$ python -q
>>> import numpy as np
>>> np.set_printoptions(precision=1, suppress=True, linewidth=140, floatmode="fixed")
>>> M2 = np.array([[0, -3, -1, 2, 1, 1, -1, -2],
...     [-2, 2, -1, -3, -3, 0, 2, 2],
...     [-1, 3, -2, 2, -1, 1, -2, -3],
...     [-2, 0, -1, -1, 0, 1, -1, 3]])
>>> mat = M2.T @ M2
>>> mat
array([[  9,  -7,   6,   6,   7,  -3,   0,  -7],
       [ -7,  22,  -5,  -6, -12,   0,   1,   1],
       [  6,  -5,   7,  -2,   4,  -4,   4,   3],
       [  6,  -6,  -2,  18,   9,   3, -11, -19],
       [  7, -12,   4,   9,  11,   0,  -5,  -5],
       [ -3,   0,  -4,   3,   0,   3,  -4,  -2],
       [  0,   1,   4, -11,  -5,  -4,  10,   9],
       [ -7,   1,   3, -19,  -5,  -2,   9,  26]])
>>> M2 = mat / np.linalg.norm(mat, axis=1, keepdims=True)
>>> gram = M2 @ M2.T
>>> gram[3]
array([ 0.7, -0.5, -0.1,  1.0,  0.8,  0.5, -0.9, -1.0])
>>> np.argwhere(np.triu(np.abs(gram) > 0.95, 1))
array([[3, 7]])
>>> (np.abs(gram) > 0.9).astype(int)
array([[1, 0, 0, 0, 0, 0, 0, 0],
       [0, 1, 0, 0, 1, 0, 0, 0],
       [0, 0, 1, 0, 0, 0, 0, 0],
       [0, 0, 0, 1, 0, 0, 1, 1],
       [0, 1, 0, 0, 1, 0, 0, 0],
       [0, 0, 0, 0, 0, 1, 0, 0],
       [0, 0, 0, 1, 0, 0, 1, 0],
       [0, 0, 0, 1, 0, 0, 0, 1]])
>>> gram
array([[ 1.0, -0.8,  0.6,  0.7,  0.9, -0.2, -0.4, -0.6],
       [-0.8,  1.0, -0.6, -0.5, -0.9,  0.1,  0.3,  0.3],
       [ 0.6, -0.6,  1.0, -0.1,  0.4, -0.8,  0.4,  0.3],
       [ 0.7, -0.5, -0.1,  1.0,  0.8,  0.5, -0.9, -1.0],
       [ 0.9, -0.9,  0.4,  0.8,  1.0,  0.1, -0.6, -0.6],
       [-0.2,  0.1, -0.8,  0.5,  0.1,  1.0, -0.8, -0.5],
       [-0.4,  0.3,  0.4, -0.9, -0.6, -0.8,  1.0,  0.9],
       [-0.6,  0.3,  0.3, -1.0, -0.6, -0.5,  0.9,  1.0]])
>>> rk = np.linalg.matrix_rank(mat)
>>> rk
np.int64(4)
>>> ns = np.linalg.svd(mat)[2][rk:].T
>>> [int(np.linalg.matrix_rank(mat[:i])) for i in range(1, len(mat) + 1)]
[1, 2, 3, 4, 4, 4, 4, 4]
>>> ns.shape
(8, 4)
>>> A = np.load("case10.npy")
>>> A
array([[-1,  1, -1,  0,  2,  0, -1,  0],
       [ 1,  1,  2,  0,  2,  1,  2,  2],
       [ 2,  2, -2,  2,  2,  2, -2,  1],
       [ 1,  0,  2,  0,  1,  0, -1,  0],
       [ 2,  1,  2,  2, -1,  1,  0, -2],
       [ 0, -2, -1, -1,  2,  1,  1,  2],
       [ 0, -2, -2, -1,  0, -1,  1,  0],
       [-2,  0,  1, -1, -2,  0,  0,  0]])
>>> M2 = np.array([[2, 0], [1, 0], [1, 2], [0, 0], [2, 1], [2, 0], [1, 2], [1, 1]])
>>> np.einsum("ik,kj->ij", A, M2)
array([[ 1, -2],
       [15, 12],
       [11, -5],
       [ 5,  3],
       [ 5,  1],
       [ 6,  4],
       [-5, -2],
       [-7,  0]])
>>> np.vstack([A, M2.T]).shape
(10, 8)
>>> A @ M2
array([[ 1, -2],
       [15, 12],
       [11, -5],
       [ 5,  3],
       [ 5,  1],
       [ 6,  4],
       [-5, -2],
       [-7,  0]])
>>> def softmax(z):
...     e = np.exp(z - z.max(axis=-1, keepdims=True))
...     return e / e.sum(axis=-1, keepdims=True)
... 
>>> np.round(softmax(A[7] + -2), 1) + 0
array([0.0, 0.1, 0.4, 0.1, 0.0, 0.1, 0.1, 0.1])
>>> np.round(softmax(10 * A[7]), 1) + 0
array([0.0, 0.0, 1.0, 0.0, 0.0, 0.0, 0.0, 0.0])
>>> att = A @ A.T / np.sqrt(8)
>>> softmax(att).round(6).argmax(axis=1)
array([0, 1, 2, 3, 4, 5, 6, 7])
>>> np.round(softmax(att), 1) + 0
array([[0.4, 0.0, 0.4, 0.0, 0.0, 0.1, 0.0, 0.0],
       [0.0, 1.0, 0.0, 0.0, 0.0, 0.0, 0.0, 0.0],
       [0.0, 0.0, 1.0, 0.0, 0.0, 0.0, 0.0, 0.0],
       [0.0, 0.2, 0.1, 0.4, 0.2, 0.0, 0.0, 0.0],
       [0.0, 0.0, 0.0, 0.0, 1.0, 0.0, 0.0, 0.0],
       [0.0, 0.0, 0.0, 0.0, 0.0, 0.9, 0.0, 0.0],
       [0.0, 0.0, 0.0, 0.0, 0.0, 0.2, 0.8, 0.0],
       [0.0, 0.0, 0.0, 0.0, 0.0, 0.0, 0.0, 0.9]])
>>> np.round(softmax(att + np.triu(np.full(att.shape, -np.inf), 1)), 1) + 0
array([[1.0, 0.0, 0.0, 0.0, 0.0, 0.0, 0.0, 0.0],
       [0.0, 1.0, 0.0, 0.0, 0.0, 0.0, 0.0, 0.0],
       [0.0, 0.0, 1.0, 0.0, 0.0, 0.0, 0.0, 0.0],
       [0.0, 0.3, 0.1, 0.6, 0.0, 0.0, 0.0, 0.0],
       [0.0, 0.0, 0.0, 0.0, 1.0, 0.0, 0.0, 0.0],
       [0.0, 0.0, 0.0, 0.0, 0.0, 0.9, 0.0, 0.0],
       [0.0, 0.0, 0.0, 0.0, 0.0, 0.2, 0.8, 0.0],
       [0.0, 0.0, 0.0, 0.0, 0.0, 0.0, 0.0, 0.9]])
>>> gram = A.T @ A
>>> np.trace(gram), (A ** 2).sum()
(np.int64(119), np.int64(119))
>>> gram
array([[15,  6,  3, 10,  7,  7, -2,  0],
       [ 6, 15,  5, 10,  3,  6, -7, -2],
       [ 3,  5, 23,  2, -6,  1,  4, -4],
       [10, 10,  2, 11,  2,  6, -6, -4],
       [ 7,  3, -6,  2, 22,  7, -1, 12],
       [ 7,  6,  1,  6,  7,  8, -2,  4],
       [-2, -7,  4, -6, -1, -2, 12,  4],
       [ 0, -2, -4, -4, 12,  4,  4, 13]])
>>> (A @ A.T).shape
(8, 8)
>>> np.diag(gram)
array([15, 15, 23, 11, 22,  8, 12, 13])
>>> np.round(np.linalg.eigvalsh(gram)[::-1], 1) + 0
array([42.7, 35.5, 21.9,  9.9,  4.8,  3.0,  1.2,  0.0])
>>> np.allclose(gram, gram.T)
True
>>> Lm = np.linalg.cholesky(gram)
>>> Lm @ Lm.T
array([[15.0,  6.0,  3.0, 10.0,  7.0,  7.0, -2.0,  0.0],
       [ 6.0, 15.0,  5.0, 10.0,  3.0,  6.0, -7.0, -2.0],
       [ 3.0,  5.0, 23.0,  2.0, -6.0,  1.0,  4.0, -4.0],
       [10.0, 10.0,  2.0, 11.0,  2.0,  6.0, -6.0, -4.0],
       [ 7.0,  3.0, -6.0,  2.0, 22.0,  7.0, -1.0, 12.0],
       [ 7.0,  6.0,  1.0,  6.0,  7.0,  8.0, -2.0,  4.0],
       [-2.0, -7.0,  4.0, -6.0, -1.0, -2.0, 12.0,  4.0],
       [ 0.0, -2.0, -4.0, -4.0, 12.0,  4.0,  4.0, 13.0]])
>>> gram / np.sqrt(np.outer(np.diag(gram), np.diag(gram)))
array([[ 1.0,  0.4,  0.2,  0.8,  0.4,  0.6, -0.1,  0.0],
       [ 0.4,  1.0,  0.3,  0.8,  0.2,  0.5, -0.5, -0.1],
       [ 0.2,  0.3,  1.0,  0.1, -0.3,  0.1,  0.2, -0.2],
       [ 0.8,  0.8,  0.1,  1.0,  0.1,  0.6, -0.5, -0.3],
       [ 0.4,  0.2, -0.3,  0.1,  1.0,  0.5, -0.1,  0.7],
       [ 0.6,  0.5,  0.1,  0.6,  0.5,  1.0, -0.2,  0.4],
       [-0.1, -0.5,  0.2, -0.5, -0.1, -0.2,  1.0,  0.3],
       [ 0.0, -0.1, -0.2, -0.3,  0.7,  0.4,  0.3,  1.0]])
>>> np.diag(Lm) ** 2
array([15.0, 12.6, 21.3,  1.3,  7.4,  3.0,  5.4,  0.4])
>>> np.linalg.eigvalsh(gram).min() > 0
np.True_
